% python3 -q
>>> import numpy as np
>>> np.set_printoptions(precision=2, suppress=True, linewidth=100)
>>> tidy = lambda a: np.round(a, 2) + 0
>>> r0 = np.array([5, 4, 2, 4, 4, 1, 5]) + 0.5
>>> arr = np.eye(7) - 2 * np.outer(r0, r0) / (r0 @ r0)
>>> tidy(arr)
array([[ 0.53, -0.38, -0.21, -0.38, -0.38, -0.13, -0.47],
       [-0.38,  0.69, -0.17, -0.31, -0.31, -0.1 , -0.38],
       [-0.21, -0.17,  0.9 , -0.17, -0.17, -0.06, -0.21],
       [-0.38, -0.31, -0.17,  0.69, -0.31, -0.1 , -0.38],
       [-0.38, -0.31, -0.17, -0.31,  0.69, -0.1 , -0.38],
       [-0.13, -0.1 , -0.06, -0.1 , -0.1 ,  0.97, -0.13],
       [-0.47, -0.38, -0.21, -0.38, -0.38, -0.13,  0.53]])
>>> # symmetric, so the eigenvalues are real
>>> tidy(arr @ arr)
array([[1., 0., 0., 0., 0., 0., 0.],
       [0., 1., 0., 0., 0., 0., 0.],
       [0., 0., 1., 0., 0., 0., 0.],
       [0., 0., 0., 1., 0., 0., 0.],
       [0., 0., 0., 0., 1., 0., 0.],
       [0., 0., 0., 0., 0., 1., 0.],
       [0., 0., 0., 0., 0., 0., 1.]])
>>> print(np.trace(arr))
5.0
>>> vec = np.array([3, 3, 1, 3, 2, 2, 0])
>>> target = arr @ vec
>>> tidy(target)
array([-1.92, -1.02, -1.24, -1.02, -2.02,  0.66, -4.92])
>>> print(tidy(np.linalg.solve(arr, arr[:, 1])))
[0. 1. 0. 0. 0. 0. 0.]
>>> print(tidy(np.linalg.solve(arr, -2 * target)))
[-6. -6. -2. -6. -4. -4.  0.]
>>> tidy(np.linalg.solve(arr, target))
array([3., 3., 1., 3., 2., 2., 0.])
>>> cent = np.array([[4, 2, 5, 1, 2, 5], [5, 0, 1, 3, 5, 0]])
>>> rng = np.random.default_rng(387)
>>> F = rng.normal(size=(25, 2)) @ cent + np.array([-3, 2, 8, 0, -5, -3])
>>> tidy(F)
array([[ -4.1 ,  -2.16,  -0.96,   2.26,  -1.93, -13.41],
       [ -6.55,   2.74,   8.85,  -2.65,  -9.3 ,  -1.14],
       [  2.75,   1.61,   8.34,   3.72,   1.14,  -3.97],
       [ -0.65,   3.03,  10.64,   0.69,  -3.68,  -0.41],
       [  4.95,   2.08,   9.75,   4.71,   2.87,  -2.8 ],
       [  3.5 ,   2.21,   9.74,   3.75,   1.28,  -2.47],
       [ -3.08,   1.09,   6.06,   0.59,  -4.17,  -5.29],
       [  0.74,   1.28,   7.23,   2.75,  -0.54,  -4.81],
       [ -4.03,   2.17,   8.16,  -0.74,  -6.2 ,  -2.57],
       [ -6.98,   2.78,   8.84,  -2.93,  -9.75,  -1.05],
       [ -3.31,   1.75,   7.42,  -0.01,  -5.06,  -3.62],
       [-11.04,   2.85,   8.18,  -5.42, -13.89,  -0.87],
       [  3.07,   7.03,  19.77,   0.12,  -3.96,   9.57],
       [  0.41,   5.29,  15.58,  -0.26,  -4.88,   5.22],
       [  0.94,  -0.19,   4.19,   3.9 ,   1.13,  -8.48],
       [ -5.71,   1.01,   5.37,  -0.93,  -6.72,  -5.48],
       [ 11.69,   3.17,  13.4 ,   8.  ,   8.52,  -0.07],
       [-11.06,   2.48,   7.39,  -5.17, -13.54,  -1.81],
       [  6.38,   6.29,  18.88,   2.62,   0.09,   7.72],
       [ -6.45,   1.75,   6.78,  -1.89,  -8.2 ,  -3.63],
       [ -8.82,   3.21,   9.37,  -4.34, -12.03,   0.02],
       [  6.27,   3.83,  13.7 ,   4.28,   2.44,   1.58],
       [ -0.31,   1.91,   8.34,   1.68,  -2.21,  -3.24],
       [  7.15,   2.81,  11.73,   5.53,   4.35,  -0.98],
       [ -9.92,  -0.42,   1.53,  -2.46,  -9.5 ,  -9.05]])
>>> # rank 3
>>> left, sigma, VT = np.linalg.svd(F)
>>> np.argmax(sigma[:-1] / (sigma[1:] + 1e-6)) + 1
np.int64(3)
>>> Y = left[:, :3] @ np.diag(sigma[:3]) @ VT[:3]
>>> print(tidy(np.linalg.norm(F - Y) / np.linalg.norm(F)))
0.0
>>> tidy(Y)
array([[ -4.1 ,  -2.16,  -0.96,   2.26,  -1.93, -13.41],
       [ -6.55,   2.74,   8.85,  -2.65,  -9.3 ,  -1.14],
       [  2.75,   1.61,   8.34,   3.72,   1.14,  -3.97],
       [ -0.65,   3.03,  10.64,   0.69,  -3.68,  -0.41],
       [  4.95,   2.08,   9.75,   4.71,   2.87,  -2.8 ],
       [  3.5 ,   2.21,   9.74,   3.75,   1.28,  -2.47],
       [ -3.08,   1.09,   6.06,   0.59,  -4.17,  -5.29],
       [  0.74,   1.28,   7.23,   2.75,  -0.54,  -4.81],
       [ -4.03,   2.17,   8.16,  -0.74,  -6.2 ,  -2.57],
       [ -6.98,   2.78,   8.84,  -2.93,  -9.75,  -1.05],
       [ -3.31,   1.75,   7.42,  -0.01,  -5.06,  -3.62],
       [-11.04,   2.85,   8.18,  -5.42, -13.89,  -0.87],
       [  3.07,   7.03,  19.77,   0.12,  -3.96,   9.57],
       [  0.41,   5.29,  15.58,  -0.26,  -4.88,   5.22],
       [  0.94,  -0.19,   4.19,   3.9 ,   1.13,  -8.48],
       [ -5.71,   1.01,   5.37,  -0.93,  -6.72,  -5.48],
       [ 11.69,   3.17,  13.4 ,   8.  ,   8.52,  -0.07],
       [-11.06,   2.48,   7.39,  -5.17, -13.54,  -1.81],
       [  6.38,   6.29,  18.88,   2.62,   0.09,   7.72],
       [ -6.45,   1.75,   6.78,  -1.89,  -8.2 ,  -3.63],
       [ -8.82,   3.21,   9.37,  -4.34, -12.03,   0.02],
       [  6.27,   3.83,  13.7 ,   4.28,   2.44,   1.58],
       [ -0.31,   1.91,   8.34,   1.68,  -2.21,  -3.24],
       [  7.15,   2.81,  11.73,   5.53,   4.35,  -0.98],
       [ -9.92,  -0.42,   1.53,  -2.46,  -9.5 ,  -9.05]])
>>> print(np.linalg.matrix_rank(Y))
3
